$ ipython --no-banner

In [1]: import numpy as np

In [2]: from numpy import linalg as LA

In [3]: np.set_printoptions(precision=3, suppress=True, linewidth=160)

In [4]: def tidy(a):
   ...:     return np.round(a, 3) + 0
   ...: 

In [5]: J = np.load("arr.npy")

In [6]: print(tidy(J))
[[ 1.397 -0.511  1.097 -0.152 -0.73   0.171]
 [ 0.14   1.771  0.287  0.353 -0.46   0.654]
 [ 0.     0.454  0.04   0.122 -0.708 -1.81 ]
 [ 0.    -0.378 -1.211  0.113 -1.471  0.461]
 [ 0.279 -0.314 -0.054  1.937  0.258 -0.05 ]
 [ 1.397  0.396 -1.115 -0.271  0.724 -0.227]]

In [7]: G = J.T @ J

In [8]: print(tidy(LA.eigvalsh(G)[::-1]))
[4. 4. 4. 4. 4. 4.]

In [9]: print(tidy(LA.svd(J, compute_uv=False) ** 2))
[4. 4. 4. 4. 4. 4.]

In [10]: x = np.array([-1, 0, -3, 3, -3, 0])

In [11]: rhs = J @ x

In [12]: print(tidy(rhs))
[-2.953  1.436  2.369  8.387  4.918 -1.038]

In [13]: print(tidy(LA.solve(J.T, J[2])))
[0. 0. 1. 0. 0. 0.]

In [14]: print(tidy(LA.solve(J, rhs + J[:, 3])))
[-1.  0. -3.  4. -3.  0.]

In [15]: print(tidy(LA.norm(J, "nuc")))
12.0

In [16]: print(tidy(J[1] @ J[2]))
0.0

In [17]: print(tidy(LA.norm(J, axis=1)))
[2. 2. 2. 2. 2. 2.]

In [18]: print(tidy(LA.norm(J[1], 1)), tidy(LA.norm(J[1], np.inf)))
3.664 1.771

In [19]: print(LA.norm(J, axis=1).argmax())
0

In [20]: print(tidy(LA.norm(J[1] - J[2])))
2.828

In [21]: mat = np.loadtxt("out12.csv", delimiter=",")

In [22]: print(mat)
[[ 4.  4.  0.  0.  0.]
 [ 4. -4.  4.  0.  0.]
 [ 0.  4.  5.  4.  0.]
 [ 0.  0.  4. -3.  4.]
 [ 0.  0.  0.  4.  2.]]

In [23]: rng = np.random.default_rng(262)

In [24]: labels = rng.permutation(5)

In [25]: print(labels)
[4 3 1 0 2]

In [26]: other = mat[labels][:, labels]

In [27]: print(np.diag(other))
[ 2. -3. -4.  4.  5.]

In [28]: print(np.allclose(other, mat))
False

In [29]: print(tidy(LA.det(other)), tidy(LA.det(mat[labels])))
5952.0 5952.0

In [30]: print(other)
[[ 2.  4.  0.  0.  0.]
 [ 4. -3.  0.  0.  4.]
 [ 0.  0. -4.  4.  4.]
 [ 0.  0.  4.  4.  0.]
 [ 0.  4.  4.  0.  5.]]
